% ipython --no-banner

In [1]: import numpy as np

In [2]: from numpy import linalg as LA

In [3]: np.set_printoptions(precision=1, suppress=True, linewidth=140)

In [4]: def rnd(a):
   ...:     return np.round(a, 1) + 0
   ...: 

In [5]: m1 = np.loadtxt("out16.csv", delimiter=",")

In [6]: print(m1)
[[0. 0. 0. 0. 0. 0. 0. 0. 0. 0.]
 [0. 0. 0. 0. 1. 0. 0. 0. 0. 0.]
 [0. 0. 0. 1. 0. 1. 0. 0. 0. 0.]
 [0. 0. 1. 0. 0. 1. 0. 1. 0. 1.]
 [0. 1. 0. 0. 0. 0. 0. 0. 1. 0.]
 [0. 0. 1. 1. 0. 0. 0. 1. 0. 1.]
 [0. 0. 0. 0. 0. 0. 0. 0. 0. 0.]
 [0. 0. 0. 1. 0. 1. 0. 0. 0. 1.]
 [0. 0. 0. 0. 1. 0. 0. 0. 0. 0.]
 [0. 0. 0. 1. 0. 1. 0. 1. 0. 0.]]

In [7]: # row 6 repeats row 0

In [8]: r0 = np.array([0, -1, -9])

In [9]: print(np.polyval(r0, m1[7]))
[ -9.  -9.  -9. -10.  -9. -10.  -9.  -9.  -9. -10.]

In [10]: print(np.cross(m1[7, :3], m1[6, :3]))
[0. 0. 0.]

In [11]: print(np.array([np.convolve(row, r0, "same") for row in m1]))
[[  0.   0.   0.   0.   0.   0.   0.   0.   0.   0.]
 [  0.   0.   0.   0.  -1.  -9.   0.   0.   0.   0.]
 [  0.   0.   0.  -1.  -9.  -1.  -9.   0.   0.   0.]
 [  0.   0.  -1.  -9.   0.  -1.  -9.  -1.  -9.  -1.]
 [  0.  -1.  -9.   0.   0.   0.   0.   0.  -1.  -9.]
 [  0.   0.  -1. -10.  -9.   0.   0.  -1.  -9.  -1.]
 [  0.   0.   0.   0.   0.   0.   0.   0.   0.   0.]
 [  0.   0.   0.  -1.  -9.  -1.  -9.   0.   0.  -1.]
 [  0.   0.   0.   0.  -1.  -9.   0.   0.   0.   0.]
 [  0.   0.   0.  -1.  -9.  -1.  -9.  -1.  -9.   0.]]

In [12]: print(np.convolve(m1[7], r0))
[ 0.  0.  0.  0. -1. -9. -1. -9.  0.  0. -1. -9.]

In [13]: rng = np.random.default_rng(8774)

In [14]: B = m1 + rng.integers(-2, 3, (10, 7)) @ rng.integers(-2, 3, (7, 10))

In [15]: print(B)
[[  3.   0.  -4.  -3.   1.   1.  -3.  -3.  -7.   0.]
 [ -5.  -5.  -2.  13.  -4.  -1.  -9.  -1.   9.   5.]
 [ -1.  -1.   2.  -6.   8.   8.   3.   1.  -3.  -5.]
 [ -2.  -2.  -5.   4.   4.   7.  -1.   0.   3.   5.]
 [ -2.   3.  -1.  -2.  -2.   3.  -1.   3.   1.  -3.]
 [  8.  -8.   9.  -5.  -3.   0.   6.  -9.  -4.  -1.]
 [  7.   2.   1. -15.  -2.   6.   9.  -7. -12.  -7.]
 [  5.  -8.   8.  -1.  -4.  -1.   1. -10.  -3.  -1.]
 [  0.  -6.  13.  -3.  -4.   0.   4.  -7.   1.  -7.]
 [  1.   9.  -4.  -1.  -9.   0.   7.   9.   4.   1.]]

In [16]: print(rnd(LA.svd(B - m1, compute_uv=False)))
[39.  26.7 18.6 13.6  9.6  8.   2.8  0.   0.   0. ]

In [17]: print(LA.matrix_rank(B - m1, tol=1e-8))
7

In [18]: print(np.unique(m1.round(6), axis=0).shape)
(8, 10)

In [19]: print(rnd(m1 @ LA.pinv(m1) @ m1))
[[0. 0. 0. 0. 0. 0. 0. 0. 0. 0.]
 [0. 0. 0. 0. 1. 0. 0. 0. 0. 0.]
 [0. 0. 0. 1. 0. 1. 0. 0. 0. 0.]
 [0. 0. 1. 0. 0. 1. 0. 1. 0. 1.]
 [0. 1. 0. 0. 0. 0. 0. 0. 1. 0.]
 [0. 0. 1. 1. 0. 0. 0. 1. 0. 1.]
 [0. 0. 0. 0. 0. 0. 0. 0. 0. 0.]
 [0. 0. 0. 1. 0. 1. 0. 0. 0. 1.]
 [0. 0. 0. 0. 1. 0. 0. 0. 0. 0.]
 [0. 0. 0. 1. 0. 1. 0. 1. 0. 0.]]

In [20]: print(rnd(np.trace(LA.pinv(m1) @ m1)))
7.0

In [21]: evals, evecs = LA.eigh(m1)

In [22]: print((evals > 1e-8).sum(), (evals < -1e-8).sum())
3 4

In [23]: print(np.abs(evecs[:, -1]).round(6).argmax())
3

In [24]: print(rnd(LA.eigvalsh(m1 @ m1)))
[ 0.   0.   0.   0.1  1.   1.   2.   2.   2.8 11. ]

In [25]: print(rnd(LA.svd(m1, compute_uv=False)))
[3.3 1.7 1.4 1.4 1.  1.  0.4 0.  0.  0. ]

In [26]: print(rnd(evecs.T @ m1 @ evecs))
[[-1.7  0.   0.   0.   0.   0.   0.   0.   0.   0. ]
 [ 0.  -1.4  0.   0.   0.   0.   0.   0.   0.   0. ]
 [ 0.   0.  -1.   0.   0.   0.   0.   0.   0.   0. ]
 [ 0.   0.   0.  -1.   0.   0.   0.   0.   0.   0. ]
 [ 0.   0.   0.   0.   0.   0.   0.   0.   0.   0. ]
 [ 0.   0.   0.   0.   0.   0.   0.   0.   0.   0. ]
 [ 0.   0.   0.   0.   0.   0.   0.   0.   0.   0. ]
 [ 0.   0.   0.   0.   0.   0.   0.   0.4  0.   0. ]
 [ 0.   0.   0.   0.   0.   0.   0.   0.   1.4  0. ]
 [ 0.   0.   0.   0.   0.   0.   0.   0.   0.   3.3]]

In [27]: def softmax(z):
    ...:     e = np.exp(z - z.max(axis=-1, keepdims=True))
    ...:     return e / e.sum(axis=-1, keepdims=True)
    ...: 

In [28]: print(softmax(10 * m1[0]))
[0.1 0.1 0.1 0.1 0.1 0.1 0.1 0.1 0.1 0.1]

In [29]: print(rnd(softmax(m1).sum(axis=1)))
[1. 1. 1. 1. 1. 1. 1. 1. 1. 1.]

In [30]: scores = m1 @ m1.T / np.sqrt(10)

In [31]: print(rnd(softmax(scores)[0] @ m1))
[0.  0.1 0.2 0.4 0.2 0.4 0.  0.3 0.1 0.3]

In [32]: X = np.load("run0.npy")

In [33]: print(X)
[[  3  -9   5   8]
 [ -5 -10   6   2]
 [ -9 -12   8   0]
 [ -2 -10  13   0]
 [ -3  -5   6  -7]
 [ -5 -12  15  -3]
 [ -4 -11  19   5]
 [ -3 -17  15  13]
 [  6 -20  19   6]
 [ 10 -22  19   4]
 [ 11 -17  25   5]
 [ 17  -8  27   3]
 [ 21  -5  22   3]
 [ 24   2  31   8]
 [ 32   5  33  11]
 [ 36   2  32  17]
 [ 40  11  23  14]]

In [34]: Xc = X - X.mean(axis=0)

In [35]: evecs = LA.svd(Xc)[2][:2]

In [36]: B = Xc - Xc @ evecs.T @ evecs

In [37]: print(rnd((Xc @ evecs.T).std(axis=0)))
[18.7  6.8]

In [38]: print(rnd(B.std(axis=0)))
[2.  1.7 2.9 4.1]

In [39]: Xc = X - X.mean(axis=1)
---------------------------------------------------------------------------
ValueError                                Traceback (most recent call last)
Cell In[39], line 1
----> 1 Xc = X - X.mean(axis=1)

ValueError: operands could not be broadcast together with shapes (17,4) (17,) 

In [40]: Xc = X - X.mean(axis=0)

In [41]: left, sigma, vt = LA.svd(Xc, full_matrices=False)

In [42]: print(rnd(sigma ** 2 / (sigma ** 2).sum()))
[0.8 0.1 0.  0. ]

In [43]: print(LA.matrix_rank(Xc))
4

In [44]: print(rnd(sigma))
[77.  27.9 18.5 14.1]

In [45]: print(rnd(Xc.mean(axis=0)))
[0. 0. 0. 0.]

In [46]: print(rnd((sigma ** 2).sum() ** 2 / (sigma ** 4).sum()))
1.5

In [47]: print((np.sign(left[:, 0]) == np.sign(left[0, 0])).astype(int))
[1 1 1 1 1 1 1 1 1 1 0 0 0 0 0 0 0]

In [48]: print(rnd(np.abs(vt[-1])))
[0.6 0.5 0.5 0.4]

In [49]: D = LA.norm(X[:, None] - X[None], axis=-1)

In [50]: print((D + 1e9 * np.eye(17)).round(6).argmin(axis=1))
[ 1  2  1  5  1  3  3  6  9  8  9 12 11 14 15 14 15]

In [51]: print(D.mean(axis=1).argmax())
16

In [52]: print(np.flatnonzero(D[4] < D.mean() / 2))
[1 2 3 4 5]

In [53]: Q, r_ = LA.qr(X)

In [54]: print(rnd(Q @ r_))
[[  3.  -9.   5.   8.]
 [ -5. -10.   6.   2.]
 [ -9. -12.   8.   0.]
 [ -2. -10.  13.   0.]
 [ -3.  -5.   6.  -7.]
 [ -5. -12.  15.  -3.]
 [ -4. -11.  19.   5.]
 [ -3. -17.  15.  13.]
 [  6. -20.  19.   6.]
 [ 10. -22.  19.   4.]
 [ 11. -17.  25.   5.]
 [ 17.  -8.  27.   3.]
 [ 21.  -5.  22.   3.]
 [ 24.   2.  31.   8.]
 [ 32.   5.  33.  11.]
 [ 36.   2.  32.  17.]
 [ 40.  11.  23.  14.]]

In [55]: print(rnd(r_))
[[-75.2  -3.6 -67.1 -25.9]
 [  0.   49.1 -45.9  -9.5]
 [  0.    0.  -26.4  -0.8]
 [  0.    0.    0.   17.9]]

In [56]: print(rnd(np.abs(np.diag(r_))))
[75.2 49.1 26.4 17.9]

In [57]: arr = np.array([[0.2, -0.7, 2.3, 1.2, -3.4, -0.1, 0.5, 0.8],
    ...:     [1.2, -0.8, 0.2, -1.1, -1.3, 0.1, -1.7, 1.0],
    ...:     [-0.3, -0.3, -0.4, -0.4, 1.5, 1.2, 2.2, 1.6],
    ...:     [-0.6, -1.7, -0.5, 0.0, 0.4, -0.4, 1.2, -1.7]])

In [58]: arr[:, 7] *= 10

In [59]: print(arr)
[[  0.2  -0.7   2.3   1.2  -3.4  -0.1   0.5   8. ]
 [  1.2  -0.8   0.2  -1.1  -1.3   0.1  -1.7  10. ]
 [ -0.3  -0.3  -0.4  -0.4   1.5   1.2   2.2  16. ]
 [ -0.6  -1.7  -0.5   0.    0.4  -0.4   1.2 -17. ]]

In [60]: x = np.array([2, 0, 3, 1, -3, 1, 2, 2])

In [61]: print(LA.norm(arr @ x) <= LA.norm(arr, 2) * LA.norm(x) + 1e-9)
True

In [62]: x @ arr
---------------------------------------------------------------------------
ValueError                                Traceback (most recent call last)
Cell In[62], line 1
----> 1 x @ arr

ValueError: matmul: Input operand 1 has a mismatch in its core dimension 0, with gufunc signature (n?,k),(k,m?)->(n?,m?) (size 4 is different from 8)

In [63]: print(rnd(arr * x))
[[  0.4   0.    6.9   1.2  10.2  -0.1   1.   16. ]
 [  2.4   0.    0.6  -1.1   3.9   0.1  -3.4  20. ]
 [ -0.6   0.   -1.2  -0.4  -4.5   1.2   4.4  32. ]
 [ -1.2   0.   -1.5   0.   -1.2  -0.4   2.4 -34. ]]

In [64]: print(arr @ (2 * x))
[ 71.2  45.   61.8 -71.8]

In [65]: print(arr @ np.eye(8)[6])
[ 0.5 -1.7  2.2  1.2]

In [66]: print(rnd(np.einsum("ij,j->i", arr, x)))
[ 35.6  22.5  30.9 -35.9]

In [67]: print(np.sign((arr @ x).round(6)))
[ 1.  1.  1. -1.]

In [68]: blk = np.stack([m1, 3 * m1, m1[::-1]])

In [69]: print(blk.shape)
(3, 10, 10)

In [70]: print(blk.sum(axis=0))
[[0. 0. 0. 1. 0. 1. 0. 1. 0. 0.]
 [0. 0. 0. 0. 5. 0. 0. 0. 0. 0.]
 [0. 0. 0. 5. 0. 5. 0. 0. 0. 1.]
 [0. 0. 4. 0. 0. 4. 0. 4. 0. 4.]
 [0. 4. 1. 1. 0. 0. 0. 1. 4. 1.]
 [0. 1. 4. 4. 0. 0. 0. 4. 1. 4.]
 [0. 0. 1. 0. 0. 1. 0. 1. 0. 1.]
 [0. 0. 0. 5. 0. 5. 0. 0. 0. 4.]
 [0. 0. 0. 0. 5. 0. 0. 0. 0. 0.]
 [0. 0. 0. 4. 0. 4. 0. 4. 0. 0.]]

In [71]: print(rnd(LA.norm(blk, axis=(1, 2))))
[ 4.5 13.4  4.5]

In [72]: print(LA.matrix_rank(blk.reshape(3, -1)))
2

In [73]: print(rnd(softmax(arr[1])))
[0. 0. 0. 0. 0. 0. 0. 1.]

In [74]: print(rnd(softmax(arr).sum(axis=1)))
[1. 1. 1. 1.]

In [75]: scores = arr @ arr.T / np.sqrt(8)

In [76]: print(rnd(softmax(scores + np.triu(np.full(scores.shape, -np.inf), 1))))
[[1. 0. 0. 0.]
 [0. 1. 0. 0.]
 [0. 0. 1. 0.]
 [0. 0. 0. 1.]]

In [77]: print(rnd(softmax(scores)))
[[0. 0. 1. 0.]
 [0. 0. 1. 0.]
 [0. 0. 1. 0.]
 [0. 0. 0. 1.]]

In [78]: B = arr / np.sqrt((arr ** 2).mean(axis=1, keepdims=True))

In [79]: print(rnd(LA.norm(B, axis=1)))
[2.8 2.8 2.8 2.8]

In [80]: print(rnd(B[0]))
[ 0.1 -0.2  0.7  0.4 -1.1  0.   0.2  2.5]

In [81]: print(LA.matrix_rank(B) == LA.matrix_rank(arr))
True

In [82]: F = np.loadtxt("x.csv", delimiter=",")

In [83]: print(F)
[[ 2.  3. -1. -1. -2. -1.]
 [ 2.  0. -1.  1.  2. -1.]
 [-3.  0. -2.  2.  1. -1.]
 [ 0.  1. -2.  1.  1.  2.]
 [-2.  0. -2.  1.  3. -1.]
 [ 2.  3.  3. -3.  3.  1.]
 [ 1.  0.  2.  3.  0.  3.]
 [-2. -1.  2.  3.  1.  3.]
 [-2. -1.  2.  3.  1.  3.]
 [-3.  0.  0.  0.  0.  3.]
 [-1.  3.  0. -3.  2.  2.]]

In [84]: hat = F @ LA.solve(F.T @ F, F.T)

In [85]: print(rnd(LA.eigvalsh(hat)))
[0. 0. 0. 0. 0. 1. 1. 1. 1. 1. 1.]

In [86]: print(rnd(hat @ F[:, 3]))
[-1.  1.  2.  1.  1. -3.  3.  3.  3.  0. -3.]

In [87]: print(np.allclose(hat @ hat, hat))
True

In [88]: B = np.array([[-3, -3, 3, 0],
    ...:     [0, 1, 0, 1],
    ...:     [3, -1, -2, -1],
    ...:     [-2, -1, 1, -3],
    ...:     [3, -3, 3, 1],
    ...:     [-2, 1, 2, 3],
    ...:     [0, -2, -2, -3],
    ...:     [3, 1, -1, -2],
    ...:     [-3, 1, 1, -3],
    ...:     [-1, 0, 3, -1]])

In [89]: cent = np.array([[2, -2, 5, 4, -1, -2],
    ...:     [-4, 1, -4, 2, -2, 0],
    ...:     [-2, -1, -3, 5, -3, 0],
    ...:     [-3, -4, -2, 5, -2, 3]])

In [90]: M = B @ cent + 0.3 * rng.normal(size=(10, 6))

In [91]: print(rnd(M))
[[  0.3   0.3 -11.6  -3.4   0.2   5.6]
 [ -6.7  -2.8  -6.    7.   -4.3   3.5]
 [ 16.7  -1.2  27.4  -5.1   7.4  -9.1]
 [  6.8  14.   -3.  -20.    6.8  -4.9]
 [  9.1 -16.1  16.   25.8  -8.3  -3.4]
 [-20.8  -8.7 -25.9  19.1 -12.3  13.2]
 [ 21.3  12.   20.1 -29.3  15.6  -9. ]
 [  9.9   3.4  18.6  -1.1   1.7 -12. ]
 [ -3.   18.7 -15.5 -19.9   4.8  -2.6]
 [ -5.2   2.5 -11.8   5.8  -5.6  -1.4]]

In [92]: left, sigma, vt = LA.svd(M, full_matrices=False)

In [93]: print(rnd(vt @ vt.T))
[[1. 0. 0. 0. 0. 0.]
 [0. 1. 0. 0. 0. 0.]
 [0. 0. 1. 0. 0. 0.]
 [0. 0. 0. 1. 0. 0.]
 [0. 0. 0. 0. 1. 0.]
 [0. 0. 0. 0. 0. 1.]]

In [94]: print(rnd(np.cumsum(sigma ** 2) / np.sum(sigma ** 2)))
[0.6 1.  1.  1.  1.  1. ]

In [95]: print(rnd(np.abs(vt[0])))
[0.5 0.2 0.5 0.5 0.3 0.3]

In [96]: print(np.abs(left[:, 0]).round(6).argmax())
6
